$ ipython --no-banner

In [1]: import numpy as np

In [2]: np.set_printoptions(precision=2, suppress=True, linewidth=160, legacy="1.25")

In [3]: arr = np.load("w.npy")

In [4]: print(arr)
[[-0.6  0.1 -1.4 -0.7 -1. ]
 [-0.4 -0.7  1.4 -1.6  1.5]
 [-1.2  0.7 -1.6 -0.1 -0.1]
 [-2.3 -0.5 -0.2 -0.3  0. ]
 [ 0.7 -1.   1.8 -0.1 -1.2]
 [ 0.7  1.7 -0.1  0.8 -1.7]
 [-0.1 -0.5 -1.3 -0.4  1.2]
 [ 1.5 -0.9 -0.5  0.  -0.3]
 [ 0.4  0.   0.2 -2.  -2.1]
 [ 0.7 -1.1 -0.5  0.  -0.3]
 [-0.7  0.3  0.2 -0.1  1.7]]

In [5]: dist = np.linalg.norm(arr[:, None] - arr[None], axis=-1)

In [6]: print(dist[10].round(6).argsort(kind="stable")[:4])
[10  6  1  3]

In [7]: print((dist + 1e9 * np.eye(11)).round(6).argmin(axis=1))
[ 2 10  0  2  9  0 10  9  0  7  6]

In [8]: print(np.linalg.norm(arr - arr.mean(axis=0), axis=1))
[1.58 2.68 2.01 2.22 2.52 2.8  1.83 1.85 2.56 1.34 2.11]

In [9]: print(np.flatnonzero(dist[10] < dist.mean() / 2))
[10]

In [10]: print(dist.mean(axis=1).argmax())
5

In [11]: print(np.linalg.norm(arr, axis=1))
[1.95 2.72 2.12 2.38 2.49 2.63 1.88 1.84 2.93 1.43 1.88]

In [12]: print(dist[10])
[3.2  2.2  2.62 2.51 3.82 4.05 1.89 3.28 4.4  2.9  0.  ]

In [13]: print(np.linalg.matrix_rank(dist ** 2))
7

In [14]: X = np.load("test7.npy")

In [15]: print(X)
[[ 0  2 -2  0  0  2 -4  4 -4 -4  2  2]
 [ 0 -2  2  0  0 -2  4 -4  4  4 -2 -2]
 [ 0 -3  3  0  0 -3  6 -6  6  6 -3 -3]
 [ 0  3 -3  0  0  3 -6  6 -6 -6  3  3]
 [ 0  1 -1  0  0  1 -2  2 -2 -2  1  1]
 [ 0  1 -1  0  0  1 -2  2 -2 -2  1  1]
 [ 0  1 -1  0  0  1 -2  2 -2 -2  1  1]
 [ 0 -1  1  0  0 -1  2 -2  2  2 -1 -1]
 [ 0 -1  1  0  0 -1  2 -2  2  2 -1 -1]]

In [16]: U, sigma, vt = np.linalg.svd(X)

In [17]: V = vt[:(sigma > 1e-8).sum()]

In [18]: rng = np.random.default_rng(722632)

In [19]: vec = X[3] + 2 * X[7] + rng.integers(2) * np.eye(12)[7]

In [20]: print(vec)
[ 0.  1. -1.  0.  0.  1. -2.  3. -2. -2.  1.  1.]

In [21]: print(np.linalg.matrix_rank(np.vstack([X, vec])))
2

In [22]: print(round(np.linalg.norm(vec - V.T @ V @ vec), 2))
0.9

In [23]: print(np.allclose(V.T @ V @ vec, vec))
False

In [24]: vec = np.array([1, -3, 1, 0, 2])

In [25]: rhs = arr @ vec

In [26]: print(np.round(np.linalg.lstsq(arr, rhs)[0], 2) + 0)
[ 1. -3.  1.  0.  2.]

In [27]: print(np.round(np.linalg.solve(arr.T @ arr, arr.T @ rhs), 2) + 0)
[ 1. -3.  1.  0.  2.]

In [28]: print(np.round(np.linalg.pinv(arr) @ arr, 2) + 0)
[[1. 0. 0. 0. 0.]
 [0. 1. 0. 0. 0.]
 [0. 0. 1. 0. 0.]
 [0. 0. 0. 1. 0.]
 [0. 0. 0. 0. 1.]]

In [29]: rhs = rhs + 0.1 * rng.normal(size=11)

In [30]: print(rhs)
[-4.53  6.32 -4.86 -0.96  3.16 -7.99  2.63  2.94 -3.79  2.9   1.96]

In [31]: beta, *_ = np.linalg.lstsq(arr, rhs)

In [32]: print(np.round(arr.T @ (rhs - arr @ beta), 2) + 0)
[0. 0. 0. 0. 0.]

In [33]: print([round(float(np.linalg.norm(np.linalg.solve(arr.T @ arr + lam * np.eye(5), arr.T @ rhs))), 2) for lam in (0, 1, 10, 100)])
[3.91, 3.58, 2.18, 0.47]

In [34]: print(np.round(np.linalg.norm(rhs - arr @ beta), 2))
0.4

In [35]: print(round(np.trace(np.linalg.pinv(X) @ X), 2))
1.0

In [36]: print(np.unique(X.round(6), axis=0).shape)
(6, 12)

In [37]: print(X @ np.linalg.pinv(X) @ X)
[[ 0.  2. -2.  0.  0.  2. -4.  4. -4. -4.  2.  2.]
 [ 0. -2.  2.  0.  0. -2.  4. -4.  4.  4. -2. -2.]
 [ 0. -3.  3.  0.  0. -3.  6. -6.  6.  6. -3. -3.]
 [ 0.  3. -3.  0.  0.  3. -6.  6. -6. -6.  3.  3.]
 [ 0.  1. -1.  0.  0.  1. -2.  2. -2. -2.  1.  1.]
 [ 0.  1. -1.  0.  0.  1. -2.  2. -2. -2.  1.  1.]
 [ 0.  1. -1.  0.  0.  1. -2.  2. -2. -2.  1.  1.]
 [ 0. -1.  1.  0.  0. -1.  2. -2.  2.  2. -1. -1.]
 [ 0. -1.  1.  0.  0. -1.  2. -2.  2.  2. -1. -1.]]

In [38]: print(np.linalg.lstsq(X[:-1].T, X[-1])[2])
1
